% python3 -q
>>> import numpy as np
>>> from numpy import linalg as LA
>>> np.set_printoptions(suppress=True, linewidth=200)
>>> rnd = lambda a: np.round(a, 3) + 0
>>> A = np.load("data.npy")
>>> print(A)
[[ 0.  0.  1.  0.]
 [ 0.  1.  0.  0.]
 [-1.  0.  0.  0.]
 [ 0.  0.  0.  1.]]
>>> # orthonormal columns
>>> print(rnd(LA.det(A)))
1.0
>>> print(np.flatnonzero(LA.matrix_power((A != 0) + (A.T != 0) + np.eye(4), 4)[3]))
[3]
>>> print((LA.matrix_power((A != 0) + (A.T != 0) + np.eye(4), 4) > 0).astype(int))
[[1 0 1 0]
 [0 1 0 0]
 [1 0 1 0]
 [0 0 0 1]]
>>> f = np.array([1, 1, 1, 0])
>>> other = A + np.outer(f, np.eye(4)[1])
>>> print(LA.matrix_rank(LA.inv(other) - LA.inv(A), tol=1e-8))
1
>>> print(LA.matrix_rank(other - A))
1
>>> x0 = np.array([-5, 3, 2, -1])
>>> print(rnd(LA.inv(A)))
[[ 0.  0. -1.  0.]
 [ 0.  1.  0.  0.]
 [ 1.  0.  0.  0.]
 [ 0.  0.  0.  1.]]
>>> print(rnd(np.sort(np.abs(np.degrees(np.angle(LA.eigvals(A)))))))
[ 0.  0. 90. 90.]
>>> print(A.T @ (A @ x0))
[-5.  3.  2. -1.]
>>> q, vecs = LA.qr(A[:, :1])[0], LA.qr(A[:, 1:])[0]
>>> sigma = LA.svd(q.T @ vecs, compute_uv=False)
>>> print(sigma)
[0.]
>>> print(np.degrees(np.arccos(sigma.clip(0, 1))))
[90.]
>>> print((sigma > 0.9).sum())
0
>>> K = np.array([[2, 2, 1], [0, 1, 3], [0, 2, 1], [2, 0, 3]])
>>> K[-1] = K[0] + -3 * K[1]
>>> print(K)
[[ 2  2  1]
 [ 0  1  3]
 [ 0  2  1]
 [ 2 -1 -8]]
>>> rng = np.random.default_rng(211)
>>> labels = rng.permutation(4)
>>> print(labels)
[2 0 1 3]
>>> other = A[labels][:, labels]
>>> print(other)
[[ 0. -1.  0.  0.]
 [ 1.  0.  0.  0.]
 [ 0.  0.  1.  0.]
 [ 0.  0.  0.  1.]]
>>> print(np.trace(other))
2.0
>>> print(rnd(LA.det(other)), rnd(LA.det(A[labels])))
1.0 1.0
>>> other = np.array([[0, 2], [-3, -3]])
>>> Z = np.array([[-2, 3], [1, 1]])
>>> mat = np.kron(other, Z)
>>> print(mat)
[[ 0  0 -4  6]
 [ 0  0  2  2]
 [ 6 -9  6 -9]
 [-3 -3 -3 -3]]
>>> f = np.array([5, 8, 0, 2])
>>> other = mat + np.outer(f, np.eye(4)[2])
>>> print(LA.matrix_rank(LA.inv(other) - LA.inv(mat), tol=1e-8))
1
>>> print(rnd(LA.det(other) / LA.det(mat)), rnd(1 + LA.solve(mat, f)[2]))
2.9 2.9
>>> print(other)
[[ 0.  0.  1.  6.]
 [ 0.  0. 10.  2.]
 [ 6. -9.  6. -9.]
 [-3. -3. -1. -3.]]
>>> print(rnd(np.abs(LA.eigvals(mat)).max()))
6.837
>>> print(np.allclose(mat @ mat.T, mat.T @ mat))
False
>>> print(LA.matrix_power(mat, 3))
[[-306  324 -102  108]
 [ 108   18   36    6]
 [ 153 -162 -153  162]
 [ -54   -9   54    9]]
>>> print(np.trace(mat))
3
>>> print(mat @ mat)
[[-42  18 -42  18]
 [  6 -24   6 -24]
 [ 63 -27  21  -9]
 [ -9  36  -3  12]]
>>> print((mat + mat.T) / 2)
[[ 0.   0.   1.   1.5]
 [ 0.   0.  -3.5 -0.5]
 [ 1.  -3.5  6.  -6. ]
 [ 1.5 -0.5 -6.  -3. ]]
>>> print((mat - mat.T) / 2)
[[ 0.   0.  -5.   4.5]
 [ 0.   0.   5.5  2.5]
 [ 5.  -5.5  0.  -3. ]
 [-4.5 -2.5  3.   0. ]]
>>> print(rnd(np.sort(np.abs(LA.eigvals(mat)))))
[4.388 4.388 6.837 6.837]
>>> x0 = np.array([4, 1, 4, 5])
>>> y = mat @ x0
>>> print(y)
[ 14  18  -6 -42]
>>> print(rnd(LA.solve(mat, mat[:, 1])))
[0. 1. 0. 0.]
>>> print(rnd(LA.solve(mat, y + mat[:, 0])))
[5. 1. 4. 5.]
>>> other = LA.inv(mat)
>>> print(rnd(LA.det(mat) * other))
[[  90. -270.   60. -180.]
 [ -90. -180.  -60. -120.]
 [ -90.  270.    0.    0.]
 [  90.  180.    0.    0.]]
>>> print(rnd(LA.det(mat) * LA.det(other)))
1.0
>>> print(rnd(LA.inv(other)))
[[ 0.  0. -4.  6.]
 [ 0.  0.  2.  2.]
 [ 6. -9.  6. -9.]
 [-3. -3. -3. -3.]]
>>> print(rnd(other))
[[ 0.1   -0.3    0.067 -0.2  ]
 [-0.1   -0.2   -0.067 -0.133]
 [-0.1    0.3    0.     0.   ]
 [ 0.1    0.2    0.     0.   ]]
>>> print(rnd(LA.eigvals(mat).sum().real))
3.0
>>> data = np.load("layer16.npy")
>>> print(data)
[[7 0 0 0]
 [1 6 0 0]
 [9 1 9 0]
 [3 8 4 8]]
>>> # triangular, det is the product of the diagonal
>>> labels = rng.permutation(4)
>>> print(labels)
[1 2 0 3]
>>> other = data[labels][:, labels]
>>> print(other)
[[6 0 1 0]
 [1 9 9 0]
 [0 0 7 0]
 [8 4 3 8]]
>>> print(rnd(LA.det(other)), rnd(LA.det(data[labels])))
3024.0 3024.0
>>> x0 = np.array([-9, 6, 8, -2])
>>> print(np.einsum("ij,j->i", data, x0))
[-63  27  -3  37]
>>> print(data * x0)
[[-63   0   0   0]
 [ -9  36   0   0]
 [-81   6  72   0]
 [-27  48  32 -16]]
>>> print(data @ np.eye(4)[2])
[0. 0. 9. 4.]
>>> print(LA.norm(data @ x0) <= LA.norm(data, 2) * LA.norm(x0) + 1e-9)
True
>>> print(np.sign((data @ x0).round(6)))
[-1  1 -1  1]
>>> print((data * x0).sum(axis=1))
[-63  27  -3  37]
>>> print(data @ (2 * x0))
[-126   54   -6   74]
>>> print(data @ x0)
[-63  27  -3  37]
>>> print(data @ np.ones(4))
[ 7.  7. 19. 23.]
